>>> import numpy as np
>>> import numpy.linalg as la
>>> np.set_printoptions(precision=2, suppress=True, linewidth=120, sign=" ")
>>> J = np.loadtxt("block1.csv", delimiter=",")
>>> print(J)
[[-0.16  2.5  -1.42 -0.83]
 [ 1.49 -1.32 -0.29  2.23]
 [ 1.67  0.09 -1.3   2.12]
 [-0.61  2.39 -1.02 -1.37]
 [ 0.75 -2.31  0.87  1.53]
 [ 1.4   1.24 -1.81  1.49]
 [-1.61 -0.58  1.56 -1.91]
 [-0.19 -2.46  1.67  0.36]
 [ 1.45 -1.42 -0.2   2.2 ]
 [-0.99  2.12 -0.57 -1.79]
 [ 1.58 -1.03 -0.54  2.27]]
>>> Uu, sig, Vt = la.svd(J)
>>> V = Vt[:(sig > 1e-8).sum()]
>>> rng = np.random.default_rng(859531)
>>> vec = J[6] + 3 * J[5] + rng.integers(2) * np.eye(4)[3]
>>> print(vec)
[ 2.6   3.14 -3.88  3.55]
>>> print(V.T @ V)
[[ 0.31 -0.03 -0.22  0.41]
 [-0.03  0.7  -0.41 -0.21]
 [-0.22 -0.41  0.41 -0.17]
 [ 0.41 -0.21 -0.17  0.58]]
>>> print(np.allclose(V.T @ V @ vec, vec))
False
>>> print(np.argsort(-la.norm(J, axis=0).round(6), kind="stable")[:3])
[ 1  3  0]
>>> print(la.cond(J) > 100)
True
>>> print(np.round(la.norm(J, 2) / la.norm(J), 2))
0.8
>>> print(la.matrix_rank(J, rtol=0.1))
2
>>> print([round(float(x), 2) for x in la.svd(J, compute_uv=False)[:3]])
[7.96, 5.97, 0.0]
>>> G = np.cov(J, rowvar=False)
>>> print(np.argsort(-J.std(axis=0).round(6), kind="stable"))
[ 1  3  0  2]
>>> print(np.argwhere(np.triu(np.abs(np.corrcoef(J.T)) > 0.8, 1)))
[[ 0  3]]
>>> print(np.median(J, axis=0))
[ 0.75 -0.58 -0.54  1.49]
>>> print(G.shape)
(4, 4)
>>> print(np.round(np.corrcoef(J[:, 2], J[:, 0])[0, 1], 2))
-0.41
>>> m1 = np.load("m.npy")
>>> print(m1)
[[ 1.    0.9   0.81  0.73  0.66  0.59  0.53  0.48  0.43  0.39  0.35  0.31]
 [ 0.9   1.    0.9   0.81  0.73  0.66  0.59  0.53  0.48  0.43  0.39  0.35]
 [ 0.81  0.9   1.    0.9   0.81  0.73  0.66  0.59  0.53  0.48  0.43  0.39]
 [ 0.73  0.81  0.9   1.    0.9   0.81  0.73  0.66  0.59  0.53  0.48  0.43]
 [ 0.66  0.73  0.81  0.9   1.    0.9   0.81  0.73  0.66  0.59  0.53  0.48]
 [ 0.59  0.66  0.73  0.81  0.9   1.    0.9   0.81  0.73  0.66  0.59  0.53]
 [ 0.53  0.59  0.66  0.73  0.81  0.9   1.    0.9   0.81  0.73  0.66  0.59]
 [ 0.48  0.53  0.59  0.66  0.73  0.81  0.9   1.    0.9   0.81  0.73  0.66]
 [ 0.43  0.48  0.53  0.59  0.66  0.73  0.81  0.9   1.    0.9   0.81  0.73]
 [ 0.39  0.43  0.48  0.53  0.59  0.66  0.73  0.81  0.9   1.    0.9   0.81]
 [ 0.35  0.39  0.43  0.48  0.53  0.59  0.66  0.73  0.81  0.9   1.    0.9 ]
 [ 0.31  0.35  0.39  0.43  0.48  0.53  0.59  0.66  0.73  0.81  0.9   1.  ]]
>>> def softmax(z):
...     e = np.exp(z - z.max(axis=-1, keepdims=True))
...     return e / e.sum(axis=-1, keepdims=True)
... 
>>> print(np.round(softmax(10 * m1[2]), 2) + 0)
[ 0.07  0.17  0.46  0.17  0.07  0.03  0.02  0.01  0.    0.    0.    0.  ]
>>> att = m1 @ m1.T / np.sqrt(12)
>>> print(softmax(att))
[[ 0.08  0.09  0.09  0.1   0.1   0.09  0.09  0.08  0.08  0.07  0.07  0.06]
 [ 0.08  0.09  0.09  0.1   0.1   0.1   0.09  0.09  0.08  0.07  0.06  0.06]
 [ 0.08  0.09  0.09  0.1   0.1   0.1   0.09  0.09  0.08  0.07  0.07  0.06]
 [ 0.07  0.08  0.09  0.1   0.1   0.1   0.09  0.09  0.08  0.07  0.07  0.06]
 [ 0.07  0.08  0.09  0.09  0.1   0.1   0.1   0.09  0.08  0.08  0.07  0.06]
 [ 0.06  0.07  0.08  0.09  0.1   0.1   0.1   0.09  0.09  0.08  0.07  0.06]
 [ 0.06  0.07  0.08  0.09  0.09  0.1   0.1   0.1   0.09  0.08  0.07  0.06]
 [ 0.06  0.07  0.08  0.08  0.09  0.1   0.1   0.1   0.09  0.09  0.08  0.07]
 [ 0.06  0.07  0.07  0.08  0.09  0.09  0.1   0.1   0.1   0.09  0.08  0.07]
 [ 0.06  0.07  0.07  0.08  0.09  0.09  0.1   0.1   0.1   0.09  0.09  0.08]
 [ 0.06  0.06  0.07  0.08  0.09  0.09  0.1   0.1   0.1   0.09  0.09  0.08]
 [ 0.06  0.07  0.07  0.08  0.08  0.09  0.09  0.1   0.1   0.09  0.09  0.08]]
>>> print(softmax(att).round(6).argmax(axis=1))
[ 3  4  4  4  5  5  6  6  7  7  7  8]
>>> vals, V = la.eigh(m1)
>>> print(np.round(V.T @ m1 @ V, 2) + 0)
[[ 0.05  0.    0.    0.    0.    0.    0.    0.    0.    0.    0.    0.  ]
 [ 0.    0.06  0.    0.    0.    0.    0.    0.    0.    0.    0.    0.  ]
 [ 0.    0.    0.06  0.    0.    0.    0.    0.    0.    0.    0.    0.  ]
 [ 0.    0.    0.    0.07  0.    0.    0.    0.    0.    0.    0.    0.  ]
 [ 0.    0.    0.    0.    0.09  0.    0.    0.    0.    0.    0.    0.  ]
 [ 0.    0.    0.    0.    0.    0.11  0.    0.    0.    0.    0.    0.  ]
 [ 0.    0.    0.    0.    0.    0.    0.14  0.    0.    0.    0.    0.  ]
 [ 0.    0.    0.    0.    0.    0.    0.    0.2   0.    0.    0.    0.  ]
 [ 0.    0.    0.    0.    0.    0.    0.    0.    0.33  0.    0.    0.  ]
 [ 0.    0.    0.    0.    0.    0.    0.    0.    0.    0.68  0.    0.  ]
 [ 0.    0.    0.    0.    0.    0.    0.    0.    0.    0.    1.93  0.  ]
 [ 0.    0.    0.    0.    0.    0.    0.    0.    0.    0.    0.    8.29]]
>>> print(vals)
[ 0.05  0.06  0.06  0.07  0.09  0.11  0.14  0.2   0.33  0.68  1.93  8.29]
>>> print(np.abs(V[:, -1]))
[ 0.25  0.27  0.29  0.3   0.31  0.31  0.31  0.31  0.3   0.29  0.27  0.25]
>>> print(la.eigvalsh(m1 + 3 * np.eye(12)))
[  3.05   3.06   3.06   3.07   3.09   3.11   3.14   3.2    3.33   3.68   4.93  11.29]
>>> print(np.unique(vals.round(6) + 0, return_counts=True)[1])
[ 1  1  1  1  1  1  1  1  1  1  1  1]
>>> print(V @ np.diag(vals) @ V.T)
[[ 1.    0.9   0.81  0.73  0.66  0.59  0.53  0.48  0.43  0.39  0.35  0.31]
 [ 0.9   1.    0.9   0.81  0.73  0.66  0.59  0.53  0.48  0.43  0.39  0.35]
 [ 0.81  0.9   1.    0.9   0.81  0.73  0.66  0.59  0.53  0.48  0.43  0.39]
 [ 0.73  0.81  0.9   1.    0.9   0.81  0.73  0.66  0.59  0.53  0.48  0.43]
 [ 0.66  0.73  0.81  0.9   1.    0.9   0.81  0.73  0.66  0.59  0.53  0.48]
 [ 0.59  0.66  0.73  0.81  0.9   1.    0.9   0.81  0.73  0.66  0.59  0.53]
 [ 0.53  0.59  0.66  0.73  0.81  0.9   1.    0.9   0.81  0.73  0.66  0.59]
 [ 0.48  0.53  0.59  0.66  0.73  0.81  0.9   1.    0.9   0.81  0.73  0.66]
 [ 0.43  0.48  0.53  0.59  0.66  0.73  0.81  0.9   1.    0.9   0.81  0.73]
 [ 0.39  0.43  0.48  0.53  0.59  0.66  0.73  0.81  0.9   1.    0.9   0.81]
 [ 0.35  0.39  0.43  0.48  0.53  0.59  0.66  0.73  0.81  0.9   1.    0.9 ]
 [ 0.31  0.35  0.39  0.43  0.48  0.53  0.59  0.66  0.73  0.81  0.9   1.  ]]
>>> print((vals > 1e-8).sum(), (vals < -1e-8).sum())
12 0
>>> th = np.radians(15)
>>> R = np.eye(12)
>>> R[1, 1] = R[2, 2] = np.cos(th)
>>> R[1, 2], R[2, 1] = -np.sin(th), np.sin(th)
>>> print(R)
[[ 1.    0.    0.    0.    0.    0.    0.    0.    0.    0.    0.    0.  ]
 [ 0.    0.97 -0.26  0.    0.    0.    0.    0.    0.    0.    0.    0.  ]
 [ 0.    0.26  0.97  0.    0.    0.    0.    0.    0.    0.    0.    0.  ]
 [ 0.    0.    0.    1.    0.    0.    0.    0.    0.    0.    0.    0.  ]
 [ 0.    0.    0.    0.    1.    0.    0.    0.    0.    0.    0.    0.  ]
 [ 0.    0.    0.    0.    0.    1.    0.    0.    0.    0.    0.    0.  ]
 [ 0.    0.    0.    0.    0.    0.    1.    0.    0.    0.    0.    0.  ]
 [ 0.    0.    0.    0.    0.    0.    0.    1.    0.    0.    0.    0.  ]
 [ 0.    0.    0.    0.    0.    0.    0.    0.    1.    0.    0.    0.  ]
 [ 0.    0.    0.    0.    0.    0.    0.    0.    0.    1.    0.    0.  ]
 [ 0.    0.    0.    0.    0.    0.    0.    0.    0.    0.    1.    0.  ]
 [ 0.    0.    0.    0.    0.    0.    0.    0.    0.    0.    0.    1.  ]]
>>> other = m1 @ R.T
>>> print(np.allclose(m1 @ m1.T, other @ other.T))
True
>>> vec = np.array([1, 0, 1, 2, 1, 1, 2, 2, 2, 1, 1, 2])
>>> print(np.round(la.norm(vec), 2), round(float(la.norm(R @ vec)), 2))
5.1 5.1
>>> print(np.sort(np.abs(np.degrees(np.angle(la.eigvals(R))))))
[  0.   0.   0.   0.   0.   0.   0.   0.   0.   0.  15.  15.]
>>> print(round(la.det(R), 2))
1.0
>>> print([p for p in range(1, 25) if np.allclose(la.matrix_power(R, p), np.eye(12))])
[24]
>>> vec = np.array([-3, 0, 1, -2, 1, 2, -1, -3, -2, 1, 1, 1])
>>> h1 = np.maximum(m1 @ vec, 0)
>>> print(np.flatnonzero(h1 > 1e-9))
[]
>>> print(m1.T @ h1)
[ 0.  0.  0.  0.  0.  0.  0.  0.  0.  0.  0.  0.]
>>> print(np.tanh(m1 @ vec))
[-1.   -1.   -1.   -1.   -0.99 -0.99 -1.   -1.   -0.99 -0.97 -0.91 -0.83]
>>> arr = np.load("x.npy")
>>> print(arr)
[[ 0  1  1  1  0  1  0  0  1  1  1  1  0]
 [ 1  0  1  0  1  1  0  0  1  1  0  1  0]
 [ 1  1  0  1  0  1  0  0  1  1  0  0  0]
 [ 1  0  1  0  1  1  0  0  1  1  1  1  0]
 [ 0  1  0  1  0  1  0  0  1  1  0  1  0]
 [ 1  1  1  1  1  0  0  0  1  1  1  1  0]
 [ 0  0  0  0  0  0  0  1  0  0  0  0  1]
 [ 0  0  0  0  0  0  1  0  0  0  0  0  1]
 [ 1  1  1  1  1  1  0  0  0  1  0  1  0]
 [ 1  1  1  1  1  1  0  0  1  0  1  0  0]
 [ 1  0  0  1  0  1  0  0  0  1  0  1  0]
 [ 1  1  0  1  1  1  0  0  1  0  1  0  0]
 [ 0  0  0  0  0  0  1  1  0  0  0  0  0]]
>>> vals, V = la.eigh(arr)
>>> print(np.abs(V[:, -1]).round(6).argmax())
5
>>> print(round(float(vals.sum()), 2), np.trace(arr))
0.0 0
>>> print(np.round(la.svd(arr, compute_uv=False), 2) + 0)
[ 7.35  2.32  2.27  2.    1.69  1.39  1.    1.    1.    0.98  0.72  0.38  0.  ]
>>> print((vals > 1e-8).sum(), (vals < -1e-8).sum())
4 8
>>> print(np.round(la.eigvalsh(arr @ arr), 2) + 0)
[  0.     0.14   0.52   0.95   1.     1.     1.     1.93   2.86   4.     5.17   5.37  54.06]
